>>> import numpy as np
>>> import numpy.linalg as la
>>> np.set_printoptions(suppress=True, linewidth=160)
>>> def rnd(a):
...     return np.round(a, 2) + 0
... 
>>> m1 = np.load("case14.npy")
>>> rnd(m1)
array([[ 0.99, -0.07, -0.04, -0.01, -0.04, -0.01, -0.07, -0.01, -0.07, -0.07, -0.01, -0.07],
       [-0.07,  0.66, -0.2 , -0.07, -0.2 , -0.07, -0.34, -0.07, -0.34, -0.34, -0.07, -0.34],
       [-0.04, -0.2 ,  0.88, -0.04, -0.12, -0.04, -0.2 , -0.04, -0.2 , -0.2 , -0.04, -0.2 ],
       [-0.01, -0.07, -0.04,  0.99, -0.04, -0.01, -0.07, -0.01, -0.07, -0.07, -0.01, -0.07],
       [-0.04, -0.2 , -0.12, -0.04,  0.88, -0.04, -0.2 , -0.04, -0.2 , -0.2 , -0.04, -0.2 ],
       [-0.01, -0.07, -0.04, -0.01, -0.04,  0.99, -0.07, -0.01, -0.07, -0.07, -0.01, -0.07],
       [-0.07, -0.34, -0.2 , -0.07, -0.2 , -0.07,  0.66, -0.07, -0.34, -0.34, -0.07, -0.34],
       [-0.01, -0.07, -0.04, -0.01, -0.04, -0.01, -0.07,  0.99, -0.07, -0.07, -0.01, -0.07],
       [-0.07, -0.34, -0.2 , -0.07, -0.2 , -0.07, -0.34, -0.07,  0.66, -0.34, -0.07, -0.34],
       [-0.07, -0.34, -0.2 , -0.07, -0.2 , -0.07, -0.34, -0.07, -0.34,  0.66, -0.07, -0.34],
       [-0.01, -0.07, -0.04, -0.01, -0.04, -0.01, -0.07, -0.01, -0.07, -0.07,  0.99, -0.07],
       [-0.07, -0.34, -0.2 , -0.07, -0.2 , -0.07, -0.34, -0.07, -0.34, -0.34, -0.07,  0.66]])
>>> evals, V = la.eigh(m1)
>>> rnd(V @ np.diag(evals) @ V.T)
array([[ 0.99, -0.07, -0.04, -0.01, -0.04, -0.01, -0.07, -0.01, -0.07, -0.07, -0.01, -0.07],
       [-0.07,  0.66, -0.2 , -0.07, -0.2 , -0.07, -0.34, -0.07, -0.34, -0.34, -0.07, -0.34],
       [-0.04, -0.2 ,  0.88, -0.04, -0.12, -0.04, -0.2 , -0.04, -0.2 , -0.2 , -0.04, -0.2 ],
       [-0.01, -0.07, -0.04,  0.99, -0.04, -0.01, -0.07, -0.01, -0.07, -0.07, -0.01, -0.07],
       [-0.04, -0.2 , -0.12, -0.04,  0.88, -0.04, -0.2 , -0.04, -0.2 , -0.2 , -0.04, -0.2 ],
       [-0.01, -0.07, -0.04, -0.01, -0.04,  0.99, -0.07, -0.01, -0.07, -0.07, -0.01, -0.07],
       [-0.07, -0.34, -0.2 , -0.07, -0.2 , -0.07,  0.66, -0.07, -0.34, -0.34, -0.07, -0.34],
       [-0.01, -0.07, -0.04, -0.01, -0.04, -0.01, -0.07,  0.99, -0.07, -0.07, -0.01, -0.07],
       [-0.07, -0.34, -0.2 , -0.07, -0.2 , -0.07, -0.34, -0.07,  0.66, -0.34, -0.07, -0.34],
       [-0.07, -0.34, -0.2 , -0.07, -0.2 , -0.07, -0.34, -0.07, -0.34,  0.66, -0.07, -0.34],
       [-0.01, -0.07, -0.04, -0.01, -0.04, -0.01, -0.07, -0.01, -0.07, -0.07,  0.99, -0.07],
       [-0.07, -0.34, -0.2 , -0.07, -0.2 , -0.07, -0.34, -0.07, -0.34, -0.34, -0.07,  0.66]])
>>> rnd(V.T @ m1 @ V)
array([[-1.,  0.,  0.,  0.,  0.,  0.,  0.,  0.,  0.,  0.,  0.,  0.],
       [ 0.,  1.,  0.,  0.,  0.,  0.,  0.,  0.,  0.,  0.,  0.,  0.],
       [ 0.,  0.,  1.,  0.,  0.,  0.,  0.,  0.,  0.,  0.,  0.,  0.],
       [ 0.,  0.,  0.,  1.,  0.,  0.,  0.,  0.,  0.,  0.,  0.,  0.],
       [ 0.,  0.,  0.,  0.,  1.,  0.,  0.,  0.,  0.,  0.,  0.,  0.],
       [ 0.,  0.,  0.,  0.,  0.,  1.,  0.,  0.,  0.,  0.,  0.,  0.],
       [ 0.,  0.,  0.,  0.,  0.,  0.,  1.,  0.,  0.,  0.,  0.,  0.],
       [ 0.,  0.,  0.,  0.,  0.,  0.,  0.,  1.,  0.,  0.,  0.,  0.],
       [ 0.,  0.,  0.,  0.,  0.,  0.,  0.,  0.,  1.,  0.,  0.,  0.],
       [ 0.,  0.,  0.,  0.,  0.,  0.,  0.,  0.,  0.,  1.,  0.,  0.],
       [ 0.,  0.,  0.,  0.,  0.,  0.,  0.,  0.,  0.,  0.,  1.,  0.],
       [ 0.,  0.,  0.,  0.,  0.,  0.,  0.,  0.,  0.,  0.,  0.,  1.]])
>>> rng = np.random.default_rng(2552)
>>> lab = rng.permutation(12)
>>> lab
array([10,  8,  2, 11,  4,  0,  7,  1,  3,  9,  5,  6])
>>> A2 = m1[lab][:, lab]
>>> np.allclose(A2, m1)
False
>>> rnd(la.det(A2)), rnd(la.det(m1[lab]))
(np.float64(-1.0), np.float64(1.0))
>>> rnd(np.diag(A2))
array([0.99, 0.66, 0.88, 0.66, 0.88, 0.99, 0.99, 0.66, 0.99, 0.66, 0.99, 0.66])
>>> rnd(np.sort(np.abs(la.eigvals(A2))))
array([1., 1., 1., 1., 1., 1., 1., 1., 1., 1., 1., 1.])
>>> rnd(la.eigvalsh(m1).min())
np.float64(-1.0)
>>> W0 = np.load("out4.npy")
>>> W0
array([[ 0, -1, -2, -3, -3,  1,  0,  3,  2, -1,  3, -1,  5],
       [ 1,  0, -2, -3,  1,  1,  5, -3, -2,  2,  0, -2,  2],
       [ 2,  2,  0, -5,  3, -5, -2,  3,  1,  5, -5, -2,  1],
       [ 3,  3,  5,  0,  4,  1,  6,  2,  1, -2, -3,  1, -1],
       [ 3, -1, -3, -4,  0,  0, -2,  2, -3, -1,  2,  4, -5],
       [-1, -1,  5, -1,  0,  0,  3,  1, -4, -2, -1,  1, -1],
       [ 0, -5,  2, -6,  2, -3,  0,  0,  2,  2, -2, -1, -2],
       [-3,  3, -3, -2, -2, -1,  0,  0,  2, -6, -3,  0,  1],
       [-2,  2, -1, -1,  3,  4, -2, -2,  0, -4, -2,  0, -5],
       [ 1, -2, -5,  2,  1,  2, -2,  6,  4,  0,  0, -2, -4],
       [-3,  0,  5,  3, -2,  1,  2,  3,  2,  0,  0, -6,  3],
       [ 1,  2,  2, -1, -4, -1,  1,  0,  0,  2,  6,  0, -5],
       [-5, -2, -1,  1,  5,  1,  2, -1,  5,  4, -3,  5,  0]])
>>> vec = np.array([0, 1, 2, 2, 0, 3, 0, 0, 0, 3, 3, 1, 1])
>>> rnd(la.det(W0))
np.float64(0.0)
>>> rnd(la.eigvals(W0).real)
array([0., 0., 0., 0., 0., 0., 0., 0., 0., 0., 0., 0., 0.])
>>> q = la.solve(np.eye(13) - W0, np.eye(13) + W0)
>>> rnd(la.det(q))
np.float64(1.0)
>>> left, sv, Vt = la.svd(W0)
>>> V = Vt[:(sv > 1e-8).sum()]
>>> vec = W0[12] + 4 * W0[3] + rng.integers(2) * np.eye(13)[8]
>>> vec
array([  7.,  10.,  19.,   1.,  21.,   5.,  26.,   7.,  10.,  -4., -15.,   9.,  -4.])
>>> rnd(np.diag(V.T @ V))
array([0.95, 1.  , 0.99, 1.  , 0.64, 0.8 , 1.  , 0.99, 0.99, 0.94, 0.73, 0.98, 1.  ])
>>> rnd(la.det(W0))
np.float64(0.0)
>>> np.allclose(W0 @ W0.T, W0.T @ W0)
True
>>> la.determinant(W0)
Traceback (most recent call last):
  File "<python-input-32>", line 1, in <module>
    la.determinant(W0)
    ^^^^^^^^^^^^^^
AttributeError: module 'numpy.linalg' has no attribute 'determinant'
>>> np.allclose(W0, W0.T)
False
>>> rnd(np.sort(np.abs(la.eigvals(W0))))
array([ 0.  ,  3.76,  3.76,  6.81,  6.81,  8.01,  8.01, 10.78, 10.78, 13.2 , 13.2 , 14.89, 14.89])
>>> rnd(np.abs(la.eigvals(W0)).max())
np.float64(14.89)
>>> W0.inv()
Traceback (most recent call last):
  File "<python-input-36>", line 1, in <module>
    W0.inv()
    ^^^^^^
AttributeError: 'numpy.ndarray' object has no attribute 'inv'
>>> assert W0 == W0.T
Traceback (most recent call last):
  File "<python-input-37>", line 1, in <module>
    assert W0 == W0.T
           ^^^^^^^^^^
ValueError: The truth value of an array with more than one element is ambiguous. Use a.any() or a.all()
>>> arr = np.loadtxt("x.csv", delimiter=",")
>>> arr
array([[3., 0., 3., 3., 1., 3., 1., 1., 1., 0., 0., 3.],
       [0., 3., 0., 0., 0., 0., 0., 0., 0., 1., 3., 0.],
       [1., 0., 3., 3., 3., 2., 3., 1., 2., 0., 0., 2.],
       [3., 0., 0., 3., 3., 2., 0., 1., 1., 0., 0., 2.],
       [2., 0., 3., 2., 1., 0., 2., 0., 3., 0., 0., 3.],
       [1., 0., 2., 0., 1., 2., 2., 1., 1., 0., 0., 2.],
       [3., 0., 0., 2., 2., 0., 1., 2., 1., 0., 0., 0.],
       [0., 0., 0., 2., 1., 1., 0., 2., 1., 0., 0., 1.],
       [1., 0., 3., 1., 3., 1., 1., 3., 0., 0., 0., 3.],
       [0., 3., 0., 0., 0., 0., 0., 0., 0., 1., 0., 0.],
       [0., 2., 0., 0., 0., 0., 0., 0., 0., 3., 0., 0.],
       [0., 0., 1., 1., 3., 2., 2., 3., 3., 0., 0., 0.]])
>>> u = np.array([0, 2, 2, 2, 2, 3, 0, 0, 0, 3, 0, 1])
>>> A2 = arr + np.outer(u, np.eye(12)[5])
>>> la.matrix_rank(A2 - arr)
np.int64(1)
>>> A2
array([[3., 0., 3., 3., 1., 3., 1., 1., 1., 0., 0., 3.],
       [0., 3., 0., 0., 0., 2., 0., 0., 0., 1., 3., 0.],
       [1., 0., 3., 3., 3., 4., 3., 1., 2., 0., 0., 2.],
       [3., 0., 0., 3., 3., 4., 0., 1., 1., 0., 0., 2.],
       [2., 0., 3., 2., 1., 2., 2., 0., 3., 0., 0., 3.],
       [1., 0., 2., 0., 1., 5., 2., 1., 1., 0., 0., 2.],
       [3., 0., 0., 2., 2., 0., 1., 2., 1., 0., 0., 0.],
       [0., 0., 0., 2., 1., 1., 0., 2., 1., 0., 0., 1.],
       [1., 0., 3., 1., 3., 1., 1., 3., 0., 0., 0., 3.],
       [0., 3., 0., 0., 0., 3., 0., 0., 0., 1., 0., 0.],
       [0., 2., 0., 0., 0., 0., 0., 0., 0., 3., 0., 0.],
       [0., 0., 1., 1., 3., 3., 2., 3., 3., 0., 0., 0.]])
